$ ipython --no-banner

In [1]: import numpy as np

In [2]: from numpy import linalg as LA

In [3]: np.set_printoptions(precision=2, suppress=True, linewidth=100)

In [4]: def rd(a):
   ...:     return np.round(a, 2) + 0
   ...: 

In [5]: F = np.array([[0, 3, 2, 2, 5, 2, 1, 5, 5, 1, 0, 0, 1, 5, 0, 5],
   ...:     [2, 2, 2, 0, 3, 3, 3, 5, 4, 0, 2, 3, 0, 5, 3, 0],
   ...:     [1, 0, 0, 3, 5, 1, 1, 0, 1, 0, 5, 1, 3, 1, 4, 5],
   ...:     [5, 3, 4, 0, 4, 5, 4, 1, 2, 3, 4, 5, 4, 3, 3, 5],
   ...:     [0, 1, 0, 5, 0, 2, 4, 2, 5, 5, 3, 5, 4, 5, 5, 3]])

In [6]: F[:, 9] = -1 * F[:, 10]

In [7]: F
Out[7]: 
array([[ 0,  3,  2,  2,  5,  2,  1,  5,  5,  0,  0,  0,  1,  5,  0,  5],
       [ 2,  2,  2,  0,  3,  3,  3,  5,  4, -2,  2,  3,  0,  5,  3,  0],
       [ 1,  0,  0,  3,  5,  1,  1,  0,  1, -5,  5,  1,  3,  1,  4,  5],
       [ 5,  3,  4,  0,  4,  5,  4,  1,  2, -4,  4,  5,  4,  3,  3,  5],
       [ 0,  1,  0,  5,  0,  2,  4,  2,  5, -3,  3,  5,  4,  5,  5,  3]])

In [8]: rd(LA.norm(F) ** 2 / LA.norm(F, 2) ** 2)
Out[8]: np.float64(1.35)

In [9]: rd(LA.norm(F[1] - F[0]))
Out[9]: np.float64(8.43)

In [10]: rd(LA.norm(F, 2))
Out[10]: np.float64(24.94)

In [11]: vec = np.array([1, 2, 0, 0, -2, 1, 1, -2, 0, -1, 2, 2, -2, -2, 2, 1])

In [12]: h1 = np.maximum(F @ vec, 0)

In [13]: np.maximum(F @ vec, 0) - np.maximum(-F @ vec, 0)
Out[13]: array([-18,   4,  15,  29,  18])

In [14]: np.flatnonzero(h1 > 1e-9)
Out[14]: array([1, 2, 3, 4])

In [15]: h1
Out[15]: array([ 0,  4, 15, 29, 18])

In [16]: r0, v = F[1], F[3]

In [17]: r0 @ v
Out[17]: np.int64(131)

In [18]: r0 @ r0
Out[18]: np.int64(131)

In [19]: pr = (r0 @ v) / (r0 @ r0) * r0

In [20]: rd(LA.norm(r0 + v) ** 2 + LA.norm(r0 - v) ** 2)
Out[20]: np.float64(718.0)

In [21]: v - pr
Out[21]: array([ 3.,  1.,  2.,  0.,  1.,  2.,  1., -4., -2., -2.,  2.,  2.,  4., -2.,  0.,  5.])

In [22]: (v - pr) @ r0
Out[22]: np.float64(0.0)

In [23]: pr
Out[23]: array([ 2.,  2.,  2.,  0.,  3.,  3.,  3.,  5.,  4., -2.,  2.,  3.,  0.,  5.,  3.,  0.])

In [24]: M2 = F / np.sqrt((F ** 2).mean(axis=1, keepdims=True))

In [25]: rd(M2[0])
Out[25]: 
array([0.  , 0.99, 0.66, 0.66, 1.64, 0.66, 0.33, 1.64, 1.64, 0.  , 0.  , 0.  , 0.33, 1.64, 0.  ,
       1.64])

In [26]: W0 = np.load("m.npy")

In [27]: W0
Out[27]: 
array([[-1,  0,  0,  0,  0,  0,  0,  0,  0,  0],
       [ 3, -9,  0,  0,  0,  0,  0,  0,  0,  0],
       [-9, -3,  8,  0,  0,  0,  0,  0,  0,  0],
       [ 3,  9,  3, -4,  0,  0,  0,  0,  0,  0],
       [ 1,  0,  5,  4, -4,  0,  0,  0,  0,  0],
       [-8, -5,  7,  2, -5, -1,  0,  0,  0,  0],
       [-8, -2,  1,  7,  6, -7,  2,  0,  0,  0],
       [ 6,  1,  1,  2,  9,  3,  5,  8,  0,  0],
       [-5, -6,  1,  8, -1, -5,  4,  8,  4,  0],
       [ 2,  2,  7,  3,  7, -7,  3,  6, -6, -3]])

In [28]: # triangular, det is the product of the diagonal

In [29]: th = np.radians(60)

In [30]: R = np.eye(16)

In [31]: R[4, 4] = R[9, 9] = np.cos(th)

In [32]: R[4, 9], R[9, 4] = -np.sin(th), np.sin(th)

In [33]: M2 = F @ R.T

In [34]: rd(M2)
Out[34]: 
array([[ 0.  ,  3.  ,  2.  ,  2.  ,  2.5 ,  2.  ,  1.  ,  5.  ,  5.  ,  4.33,  0.  ,  0.  ,  1.  ,
         5.  ,  0.  ,  5.  ],
       [ 2.  ,  2.  ,  2.  ,  0.  ,  3.23,  3.  ,  3.  ,  5.  ,  4.  ,  1.6 ,  2.  ,  3.  ,  0.  ,
         5.  ,  3.  ,  0.  ],
       [ 1.  ,  0.  ,  0.  ,  3.  ,  6.83,  1.  ,  1.  ,  0.  ,  1.  ,  1.83,  5.  ,  1.  ,  3.  ,
         1.  ,  4.  ,  5.  ],
       [ 5.  ,  3.  ,  4.  ,  0.  ,  5.46,  5.  ,  4.  ,  1.  ,  2.  ,  1.46,  4.  ,  5.  ,  4.  ,
         3.  ,  3.  ,  5.  ],
       [ 0.  ,  1.  ,  0.  ,  5.  ,  2.6 ,  2.  ,  4.  ,  2.  ,  5.  , -1.5 ,  3.  ,  5.  ,  4.  ,
         5.  ,  5.  ,  3.  ]])

In [35]: np.allclose(LA.norm(F, axis=1), LA.norm(M2, axis=1))
Out[35]: True

In [36]: Uu, s, Vh = LA.svd(W0)

In [37]: rd(s)
Out[37]: array([24.29, 20.49, 14.57, 11.01,  8.97,  8.  ,  4.54,  2.65,  0.63,  0.01])

In [38]: M2 = Uu[:, :9] @ np.diag(s[:9]) @ Vh[:9]

In [39]: rd(LA.norm(W0 - M2) / LA.norm(W0))
Out[39]: np.float64(0.0)

In [40]: vec = np.array([-1, -4, 1, 2, -4, -1, 4, 5, 3, -5])

In [41]: h1 = np.maximum(W0 @ vec, 0)

In [42]: W0 * (h1 > 1e-9)[:, None]
Out[42]: 
array([[-1,  0,  0,  0,  0,  0,  0,  0,  0,  0],
       [ 3, -9,  0,  0,  0,  0,  0,  0,  0,  0],
       [-9, -3,  8,  0,  0,  0,  0,  0,  0,  0],
       [ 0,  0,  0,  0,  0,  0,  0,  0,  0,  0],
       [ 1,  0,  5,  4, -4,  0,  0,  0,  0,  0],
       [-8, -5,  7,  2, -5, -1,  0,  0,  0,  0],
       [-8, -2,  1,  7,  6, -7,  2,  0,  0,  0],
       [ 6,  1,  1,  2,  9,  3,  5,  8,  0,  0],
       [-5, -6,  1,  8, -1, -5,  4,  8,  4,  0],
       [ 2,  2,  7,  3,  7, -7,  3,  6, -6, -3]])

In [43]: np.flatnonzero(h1 > 1e-9)
Out[43]: array([0, 1, 2, 4, 5, 6, 7, 8, 9])

In [44]: LA.cond(W0) > 100
Out[44]: np.True_

In [45]: [round(float(x), 2) for x in LA.svd(W0, compute_uv=False)[:3]]
Out[45]: [24.29, 20.49, 14.57]

In [46]: th = np.radians(72)

In [47]: R = np.eye(10)

In [48]: R[9, 9] = R[3, 3] = np.cos(th)

In [49]: R[9, 3], R[3, 9] = -np.sin(th), np.sin(th)

In [50]: rd(R)
Out[50]: 
array([[ 1.  ,  0.  ,  0.  ,  0.  ,  0.  ,  0.  ,  0.  ,  0.  ,  0.  ,  0.  ],
       [ 0.  ,  1.  ,  0.  ,  0.  ,  0.  ,  0.  ,  0.  ,  0.  ,  0.  ,  0.  ],
       [ 0.  ,  0.  ,  1.  ,  0.  ,  0.  ,  0.  ,  0.  ,  0.  ,  0.  ,  0.  ],
       [ 0.  ,  0.  ,  0.  ,  0.31,  0.  ,  0.  ,  0.  ,  0.  ,  0.  ,  0.95],
       [ 0.  ,  0.  ,  0.  ,  0.  ,  1.  ,  0.  ,  0.  ,  0.  ,  0.  ,  0.  ],
       [ 0.  ,  0.  ,  0.  ,  0.  ,  0.  ,  1.  ,  0.  ,  0.  ,  0.  ,  0.  ],
       [ 0.  ,  0.  ,  0.  ,  0.  ,  0.  ,  0.  ,  1.  ,  0.  ,  0.  ,  0.  ],
       [ 0.  ,  0.  ,  0.  ,  0.  ,  0.  ,  0.  ,  0.  ,  1.  ,  0.  ,  0.  ],
       [ 0.  ,  0.  ,  0.  ,  0.  ,  0.  ,  0.  ,  0.  ,  0.  ,  1.  ,  0.  ],
       [ 0.  ,  0.  ,  0.  , -0.95,  0.  ,  0.  ,  0.  ,  0.  ,  0.  ,  0.31]])

In [51]: M2 = W0 @ R.T

In [52]: rd(LA.svd(W0, compute_uv=False)), rd(LA.svd(M2, compute_uv=False))
Out[52]: 
(array([24.29, 20.49, 14.57, 11.01,  8.97,  8.  ,  4.54,  2.65,  0.63,  0.01]),
 array([24.29, 20.49, 14.57, 11.01,  8.97,  8.  ,  4.54,  2.65,  0.63,  0.01]))

In [53]: rd(M2)
Out[53]: 
array([[-1.  ,  0.  ,  0.  ,  0.  ,  0.  ,  0.  ,  0.  ,  0.  ,  0.  ,  0.  ],
       [ 3.  , -9.  ,  0.  ,  0.  ,  0.  ,  0.  ,  0.  ,  0.  ,  0.  ,  0.  ],
       [-9.  , -3.  ,  8.  ,  0.  ,  0.  ,  0.  ,  0.  ,  0.  ,  0.  ,  0.  ],
       [ 3.  ,  9.  ,  3.  , -1.24,  0.  ,  0.  ,  0.  ,  0.  ,  0.  ,  3.8 ],
       [ 1.  ,  0.  ,  5.  ,  1.24, -4.  ,  0.  ,  0.  ,  0.  ,  0.  , -3.8 ],
       [-8.  , -5.  ,  7.  ,  0.62, -5.  , -1.  ,  0.  ,  0.  ,  0.  , -1.9 ],
       [-8.  , -2.  ,  1.  ,  2.16,  6.  , -7.  ,  2.  ,  0.  ,  0.  , -6.66],
       [ 6.  ,  1.  ,  1.  ,  0.62,  9.  ,  3.  ,  5.  ,  8.  ,  0.  , -1.9 ],
       [-5.  , -6.  ,  1.  ,  2.47, -1.  , -5.  ,  4.  ,  8.  ,  4.  , -7.61],
       [ 2.  ,  2.  ,  7.  , -1.93,  7.  , -7.  ,  3.  ,  6.  , -6.  , -3.78]])

In [54]: np.allclose(W0 @ W0.T, M2 @ M2.T)
Out[54]: True

In [55]: rd(np.abs(M2 - W0).max(axis=0))
Out[55]: array([0.  , 0.  , 0.  , 5.53, 0.  , 0.  , 0.  , 0.  , 0.  , 7.61])

In [56]: rd(LA.det(R)), rd(np.trace(R))
Out[56]: (np.float64(1.0), np.float64(8.62))

In [57]: np.allclose(LA.norm(W0, axis=1), LA.norm(M2, axis=1))
Out[57]: True

In [58]: M = np.arange(98).reshape(14, 7) + -1

In [59]: M
Out[59]: 
array([[-1,  0,  1,  2,  3,  4,  5],
       [ 6,  7,  8,  9, 10, 11, 12],
       [13, 14, 15, 16, 17, 18, 19],
       [20, 21, 22, 23, 24, 25, 26],
       [27, 28, 29, 30, 31, 32, 33],
       [34, 35, 36, 37, 38, 39, 40],
       [41, 42, 43, 44, 45, 46, 47],
       [48, 49, 50, 51, 52, 53, 54],
       [55, 56, 57, 58, 59, 60, 61],
       [62, 63, 64, 65, 66, 67, 68],
       [69, 70, 71, 72, 73, 74, 75],
       [76, 77, 78, 79, 80, 81, 82],
       [83, 84, 85, 86, 87, 88, 89],
       [90, 91, 92, 93, 94, 95, 96]])

In [60]: rng = np.random.default_rng(451807)

In [61]: lab = rng.permutation(10)

In [62]: lab
Out[62]: array([1, 2, 6, 3, 8, 5, 7, 0, 4, 9])

In [63]: M2 = W0[lab][:, lab]

In [64]: np.diag(M2)
Out[64]: array([-9,  8,  2, -4,  4, -1,  8, -1, -4, -3])

In [65]: np.allclose(M2, W0)
Out[65]: False

In [66]: np.trace(M2)
Out[66]: np.int64(0)

In [67]: feats = np.load("dump.npy")

In [68]: feats
Out[68]: 
array([[   1,   -4,   16,  -64],
       [   1,   -3,    9,  -27],
       [   1,   -2,    4,   -8],
       [   1,   -1,    1,   -1],
       [   1,    0,    0,    0],
       [   1,    1,    1,    1],
       [   1,    2,    4,    8],
       [   1,    3,    9,   27],
       [   1,    4,   16,   64],
       [   1,    5,   25,  125],
       [   1,    6,   36,  216],
       [   1,    7,   49,  343],
       [   1,    8,   64,  512],
       [   1,    9,   81,  729],
       [   1,   10,  100, 1000],
       [   1,   11,  121, 1331]])

In [69]: vec = np.array([1, 2, -1, -1])

In [70]: target = feats @ vec

In [71]: rd(LA.solve(feats.T @ feats, feats.T @ target))
Out[71]: array([ 1.,  2., -1., -1.])

In [72]: rd(LA.lstsq(feats, target)[0])
Out[72]: array([ 1.,  2., -1., -1.])

In [73]: target
Out[73]: 
array([   41,    13,     1,    -1,     1,     1,    -7,   -29,   -71,  -139,  -239,  -377,  -559,
        -791, -1079, -1429])

In [74]: target = target + 0.3 * rng.normal(size=16)

In [75]: rd(target)
Out[75]: 
array([   40.98,    12.23,     0.72,    -0.84,     0.8 ,     0.99,    -7.56,   -29.  ,   -70.67,
        -138.52,  -239.08,  -377.12,  -559.29,  -791.02, -1078.99, -1429.08])

In [76]: c, *_ = LA.lstsq(feats, target)

In [77]: rd(feats.T @ (target - feats @ c))
Out[77]: array([0., 0., 0., 0.])

In [78]: rd(c)
Out[78]: array([ 0.86,  2.05, -1.  , -1.  ])

In [79]: rd(LA.norm(feats, "nuc"))
Out[79]: np.float64(2001.22)

In [80]: rd(LA.norm(feats[0], 1)), rd(LA.norm(feats[0], np.inf))
Out[80]: (np.float64(85.0), np.float64(64.0))

In [81]: LA.norm(feats, axis=1).argmax()
Out[81]: np.int64(15)

In [82]: rd(LA.norm(feats, axis=1))
Out[82]: 
array([  66.1 ,   28.64,    9.22,    2.  ,    1.  ,    2.  ,    9.22,   28.64,   66.1 ,  127.58,
        219.06,  346.55,  516.05,  733.54, 1005.04, 1336.53])

In [83]: vec = np.array([3, 1, 4, -2])

In [84]: (feats * vec).sum(axis=1)
Out[84]: 
array([  191,    90,    33,     8,     3,     6,     5,   -12,   -57,  -142,  -279,  -480,  -757,
       -1122, -1587, -2164])

In [85]: feats * vec
Out[85]: 
array([[    3,    -4,    64,   128],
       [    3,    -3,    36,    54],
       [    3,    -2,    16,    16],
       [    3,    -1,     4,     2],
       [    3,     0,     0,     0],
       [    3,     1,     4,    -2],
       [    3,     2,    16,   -16],
       [    3,     3,    36,   -54],
       [    3,     4,    64,  -128],
       [    3,     5,   100,  -250],
       [    3,     6,   144,  -432],
       [    3,     7,   196,  -686],
       [    3,     8,   256, -1024],
       [    3,     9,   324, -1458],
       [    3,    10,   400, -2000],
       [    3,    11,   484, -2662]])

In [86]: LA.norm(feats @ vec) <= LA.norm(feats, 2) * LA.norm(vec) + 1e-9
Out[86]: np.True_

In [87]: feats @ vec
Out[87]: 
array([  191,    90,    33,     8,     3,     6,     5,   -12,   -57,  -142,  -279,  -480,  -757,
       -1122, -1587, -2164])

In [88]: np.sign((feats @ vec).round(6))
Out[88]: array([ 1,  1,  1,  1,  1,  1,  1, -1, -1, -1, -1, -1, -1, -1, -1, -1])
